$ python3 -q
>>> import numpy as np
>>> import numpy.linalg as la
>>> np.set_printoptions(precision=2, suppress=True, linewidth=200, floatmode="fixed")
>>> m1 = np.load("sample5.npy")
>>> m1
array([[-1.00,  1.00,  0.00,  0.00,  0.00,  0.00,  0.00,  0.00,  0.00,  0.00],
       [ 0.00, -1.00,  1.00,  0.00,  0.00,  0.00,  0.00,  0.00,  0.00,  0.00],
       [ 0.00,  0.00, -1.00,  1.00,  0.00,  0.00,  0.00,  0.00,  0.00,  0.00],
       [ 0.00,  0.00,  0.00, -1.00,  1.00,  0.00,  0.00,  0.00,  0.00,  0.00],
       [ 0.00,  0.00,  0.00,  0.00, -1.00,  1.00,  0.00,  0.00,  0.00,  0.00],
       [ 0.00,  0.00,  0.00,  0.00,  0.00, -1.00,  1.00,  0.00,  0.00,  0.00],
       [ 0.00,  0.00,  0.00,  0.00,  0.00,  0.00, -1.00,  1.00,  0.00,  0.00],
       [ 0.00,  0.00,  0.00,  0.00,  0.00,  0.00,  0.00, -1.00,  1.00,  0.00],
       [ 0.00,  0.00,  0.00,  0.00,  0.00,  0.00,  0.00,  0.00, -1.00,  1.00],
       [ 0.00,  0.00,  0.00,  0.00,  0.00,  0.00,  0.00,  0.00,  0.00, -1.00]])
>>> vec = np.array([4, 0, 2, 6, 8, 9, 8, 3, 2, 5])
>>> rhs = m1 @ vec
>>> rhs
array([-4.00,  2.00,  4.00,  2.00,  1.00, -1.00, -5.00, -1.00,  3.00, -5.00])
>>> la.solve(m1, 4 * rhs)
array([16.00, -0.00,  8.00, 24.00, 32.00, 36.00, 32.00, 12.00,  8.00, 20.00])
>>> print(la.solve(m1, m1[:, 8]))
[-0.00 -0.00 -0.00 -0.00 -0.00 -0.00 -0.00 -0.00  1.00 -0.00]
>>> la.solve(m1, rhs + m1[:, 3])
array([ 4.00, -0.00,  2.00,  7.00,  8.00,  9.00,  8.00,  3.00,  2.00,  5.00])
>>> print(la.solve(m1.T, m1[4]))
[-0.00 -0.00 -0.00 -0.00  1.00 -0.00 -0.00 -0.00 -0.00 -0.00]
>>> Y = m1 / np.sqrt((m1 ** 2).mean(axis=1, keepdims=True))
>>> la.norm(Y, axis=1)
array([3.16, 3.16, 3.16, 3.16, 3.16, 3.16, 3.16, 3.16, 3.16, 3.16])
>>> la.matrix_rank(Y) == la.matrix_rank(m1)
np.True_
>>> J = np.load("case1.npy")
>>> J
array([[-1.78,  1.82, -3.76,  4.92,  3.44],
       [-2.36,  3.20, 10.49, -1.23, -3.84],
       [-0.79,  5.70, -1.77,  2.41,  2.69],
       [ 0.47,  5.75, -4.72,  3.73,  4.48],
       [ 3.46,  0.84, 11.88,  0.52, -3.08],
       [-1.02, -0.63, -0.12,  4.92,  1.80],
       [ 3.15,  1.04, -2.30,  5.68,  3.94],
       [-0.83,  2.09,  1.73,  2.90,  0.93],
       [ 0.29,  2.51, -1.41,  4.08,  2.78],
       [ 6.11,  3.16, -0.22,  4.39,  3.64],
       [ 4.41,  5.66, -3.50,  4.06,  4.85],
       [-1.04,  3.30,  4.05,  1.39, -0.28],
       [ 5.47,  0.90, -0.80,  5.62,  3.77],
       [-4.44,  0.85,  3.98,  2.00, -1.10],
       [ 0.15,  1.19,  5.23,  2.22, -0.58],
       [ 3.72,  3.19,  4.58,  2.13,  0.64],
       [ 1.15,  2.15, -2.49,  4.82,  3.53],
       [-0.83,  0.25,  5.80,  2.30, -1.11],
       [ 6.42,  2.50, -7.68,  7.58,  7.45],
       [ 3.94,  0.60,  0.99,  4.82,  2.49],
       [ 2.07,  3.11, -1.06,  3.98,  3.05],
       [-6.96,  1.44, 10.62, -1.25, -5.05],
       [-0.55, -0.28,  4.20,  3.21, -0.24],
       [ 1.35,  3.74,  0.40,  2.99,  2.14],
       [-0.87,  1.44,  1.90,  3.15,  0.83],
       [ 8.23,  2.41, -6.32,  7.46,  7.22],
       [ 2.08,  2.71,  4.02,  2.28,  0.51]])
>>> # rank 4
>>> basis = J[[3, 22]].astype(float)
>>> for _ in range(6):
...     idx = la.norm(J[:, None] - basis, axis=-1).argmin(axis=1)
...     basis = np.array([J[idx == j].mean(axis=0) for j in range(2)])
... 
>>> idx
array([0, 1, 0, 0, 1, 0, 0, 1, 0, 0, 0, 1, 0, 1, 1, 1, 0, 1, 0, 0, 0, 1, 1, 0, 1, 0, 1])
>>> np.bincount(idx)
array([15, 12])
